In [1]: import numpy as np

In [2]: import numpy.linalg as la

In [3]: np.set_printoptions(suppress=True, linewidth=160)

In [4]: feats = np.load("dump.npy")

In [5]: feats
Out[5]: 
array([[11.13,  0.36, 15.64,  0.05],
       [ 9.56, -0.59, 13.24, -1.19],
       [11.09, -1.61, 14.25, -0.41],
       [12.19, -0.34, 12.88, -0.52],
       [11.43, -1.17, 16.11, -0.35],
       [ 9.8 , -0.27, 14.98,  1.87],
       [ 8.85,  0.58, 15.09, -0.79],
       [ 7.36,  0.5 , 15.18,  0.56],
       [10.  ,  0.71, 15.03, -1.15],
       [ 9.33,  0.5 , 14.27, -0.31],
       [ 9.8 ,  0.6 , 14.75,  0.29],
       [10.7 , -0.84, 15.74, -0.41],
       [10.28,  1.67, 15.99, -2.72],
       [ 8.35,  0.58, 15.81, -1.71],
       [ 8.16,  1.1 , 15.25,  0.26],
       [10.9 , -0.7 , 15.15,  1.04]])

In [6]: x = np.array([-3, -2, -2, -3])

In [7]: y = feats @ x

In [8]: c, lr = np.zeros(4), 1 / la.norm(feats, 2) ** 2

In [9]: for i in range(6):
   ...:     c -= lr * feats.T @ (feats @ c - y)
   ...:     if i % 2 == 0: print(i, round(la.norm(feats @ c - y), 2))
   ...: 
0 12.22
2 12.15
4 12.08

In [10]: c.round(2)
Out[10]: array([-1.83, -0.01, -2.72,  0.01])

In [11]: round(float(la.cond(feats)), 2)
Out[11]: 31.58

In [12]: x = np.array([-2, 7, 0, 5])

In [13]: y = feats @ x

In [14]: np.round(la.pinv(feats) @ feats, 2) + 0
Out[14]: 
array([[1., 0., 0., 0.],
       [0., 1., 0., 0.],
       [0., 0., 1., 0.],
       [0., 0., 0., 1.]])

In [15]: np.round(la.solve(feats.T @ feats, feats.T @ y), 2) + 0
Out[15]: array([-2.,  7.,  0.,  5.])

In [16]: np.round(la.lstsq(feats, y)[0], 2) + 0
Out[16]: array([-2.,  7.,  0.,  5.])

In [17]: rng = np.random.default_rng(4416)

In [18]: y = y + 0.02 * rng.normal(size=16)

In [19]: y.round(2)
Out[19]: array([-19.47, -29.25, -35.54, -29.36, -32.79, -12.15, -17.61,  -8.42, -20.75, -16.71, -13.95, -29.31, -22.51, -21.17,  -7.33, -21.52])

In [20]: c, *_ = la.lstsq(feats, y)

In [21]: c.round()
Out[21]: array([-2.,  7.,  0.,  5.])

In [22]: np.round(la.norm(y - feats @ c), 2)
Out[22]: np.float64(0.09)

In [23]: dist = la.norm(feats[:, None] - feats[None], axis=-1)

In [24]: dist[:5, :5].round(2)
Out[24]: 
array([[0.  , 3.27, 2.45, 3.09, 1.68],
       [3.27, 0.  , 2.24, 2.75, 3.57],
       [2.45, 2.24, 0.  , 2.17, 1.94],
       [3.09, 2.75, 2.17, 0.  , 3.42],
       [1.68, 3.57, 1.94, 3.42, 0.  ]])

In [25]: dist[2].round(6).argsort(kind="stable")[:4]
Out[25]: array([ 2, 11,  4, 15])

In [26]: dist.mean(axis=1).argmax()
Out[26]: np.int64(3)

In [27]: dist[2].round(2)
Out[27]: array([2.45, 2.24, 0.  , 2.17, 1.94, 3.03, 3.27, 4.49, 2.78, 2.75, 2.7 , 1.72, 4.45, 4.05, 4.17, 1.94])

In [28]: np.flatnonzero(dist[2] < dist.mean() / 2)
Out[28]: array([2])

In [29]: np.unravel_index(dist.round(6).argmax(), dist.shape)
Out[29]: (np.int64(3), np.int64(7))

In [30]: (dist + 1e9 * np.eye(16)).round(6).argmin(axis=1)
Out[30]: array([11,  9, 11,  2, 11, 15,  9, 14,  6, 10,  9,  4,  8,  6,  7,  5])

In [31]: Uu, s, vt = la.svd(feats)

In [32]: np.argmax(s[:-1] / (s[1:] + 1e-6)) + 1
Out[32]: np.int64(1)

In [33]: s.round(2)
Out[33]: array([71.94,  5.53,  4.3 ,  2.28])

In [34]: M2 = Uu[:, :1] @ np.diag(s[:1]) @ vt[:1]

In [35]: round(float(la.norm(feats - M2) / la.norm(feats)), 2)
Out[35]: 0.1

In [36]: la.matrix_rank(feats, rtol=0.05)
Out[36]: np.int64(3)

In [37]: la.matrix_rank(M2)
Out[37]: np.int64(1)

In [38]: np.round(np.abs(feats - M2).max(), 2)
Out[38]: np.float64(2.51)

In [39]: round(la.norm(feats - M2, 2), 2), np.round(s[1], 2)
Out[39]: (np.float64(5.53), np.float64(5.53))

In [40]: def softmax(z):
    ...:     e = np.exp(z - z.max(axis=-1, keepdims=True))
    ...:     return e / e.sum(axis=-1, keepdims=True)
    ...: 

In [41]: np.round(softmax(feats[9] + -2), 2) + 0
Out[41]: array([0.01, 0.  , 0.99, 0.  ])

In [42]: np.round(softmax(feats).sum(axis=1), 2)
Out[42]: array([1., 1., 1., 1., 1., 1., 1., 1., 1., 1., 1., 1., 1., 1., 1., 1.])

In [43]: S = feats @ feats.T / np.sqrt(4)

In [44]: np.round(softmax(S)[9] @ feats, 2)
Out[44]: array([11.42, -1.14, 16.1 , -0.36])

In [45]: softmax(S).round(6).argmax(axis=1)
Out[45]: array([4, 4, 4, 4, 4, 4, 4, 4, 4, 4, 4, 4, 4, 4, 4, 4])

In [46]: E = np.array([[1.81, 2.01, 7.0, 6.61],
    ...:     [-4.26, -5.98, -4.54, -5.05],
    ...:     [-3.39, 2.42, -1.33, 8.99],
    ...:     [1.8, 5.9, -1.4, -7.75],
    ...:     [5.32, -6.72, 3.11, -4.1],
    ...:     [4.09, -4.68, 1.12, -7.75],
    ...:     [6.42, 1.12, 7.2, 2.39],
    ...:     [-4.32, 1.6, -3.96, 7.94],
    ...:     [-5.39, 8.21, 1.37, 1.29],
    ...:     [-4.74, -0.6, 8.76, 0.73],
    ...:     [2.58, -1.36, -6.79, -6.74],
    ...:     [-5.96, 6.01, 4.06, -3.45],
    ...:     [-0.76, 8.48, -5.2, -0.71],
    ...:     [5.23, 6.3, -5.42, 1.87]])

In [47]: Xc = (E - E.mean(axis=0)) / E.std(axis=0)

In [48]: np.argwhere(np.abs(Xc) > 2)
Out[48]: array([], shape=(0, 2), dtype=int64)

In [49]: np.round(Xc.std(axis=0), 2)
Out[49]: array([1., 1., 1., 1.])

In [50]: c = la.lstsq(np.delete(Xc, 3, axis=1), Xc[:, 3])[0]

In [51]: c.round(2)
Out[51]: array([-0.18,  0.28,  0.21])

In [52]: round(1 - np.var(Xc[:, 3] - np.delete(Xc, 3, axis=1) @ c), 2)
Out[52]: np.float64(0.17)

In [53]: np.abs(c).argmax()
Out[53]: np.int64(1)
